% ipython --no-banner

In [1]: import numpy as np

In [2]: np.set_printoptions(suppress=True, linewidth=200)

In [3]: M = np.load("dump.npy")

In [4]: M
Out[4]: 
array([[ -2.594, -10.074,  -2.267,   0.52 ],
       [  0.142,  11.785,   2.557,  -7.791],
       [-18.016,   5.792,  -8.752,  -2.148],
       [ -0.105,   2.23 ,  -7.626,   4.283],
       [  4.295,   4.504,  -6.775,  -1.597],
       [ -4.602,   4.537,  -6.351,   0.672],
       [ -1.07 ,  -2.239,  -0.435,   7.47 ],
       [ -1.91 ,  -3.406,  13.112,  -8.299],
       [ -3.974, -13.389,   4.203, -10.364],
       [  1.058,   4.084,   2.603, -10.213],
       [  2.967,   6.243,   1.336,  12.279],
       [ -6.637,  -5.908,  -0.887,  -8.337],
       [ -4.941,  15.157,   1.732,  -9.713],
       [ -4.921,   4.368,   0.084,   1.493],
       [  4.825,   4.846,  -4.615,  -8.419],
       [ -5.806,   9.51 ,  -1.489,  10.889],
       [ 10.826,   6.89 ,   5.489,  -1.83 ],
       [ -9.143,   4.525,   8.325,  -0.973],
       [ -1.543,  12.175,   3.254,  15.593],
       [ -8.197,  -1.619,  -3.346, -12.199],
       [-20.242,   1.643,   2.374,  -4.744],
       [  9.574,   7.311,   2.545,  -9.198],
       [ 12.234,  -9.522,  -2.124,  19.898],
       [  8.49 ,  -1.023,  -6.461,  -0.071],
       [  1.988,  -6.938,   2.025, -12.843],
       [  1.702,   4.028,  -1.993,  -9.548],
       [ 18.941,  -2.639,  12.   ,   7.45 ],
       [ -2.781,   5.238,   1.096,   9.428],
       [-16.26 ,  10.78 ,  -2.319,  -5.283],
       [  3.187,  -9.563,   5.955, -11.664]])

In [5]: Z = M[[8, 18]].astype(float)

In [6]: for _ in range(6):
   ...:     lab = np.linalg.norm(M[:, None] - Z, axis=-1).argmin(axis=1)
   ...:     Z = np.array([M[lab == j].mean(axis=0) for j in range(2)])
   ...: 

In [7]: lab
Out[7]: array([0, 1, 1, 1, 1, 1, 1, 0, 0, 0, 1, 0, 1, 1, 0, 1, 1, 1, 1, 0, 0, 0, 1, 1, 0, 0, 1, 1, 1, 0])

In [8]: np.abs(Z[1] - Z[0]).argmax()
Out[8]: np.int64(3)

In [9]: np.round(Z[1] - Z[0], 3)
Out[9]: array([ 1.141,  7.322, -2.001, 12.112])
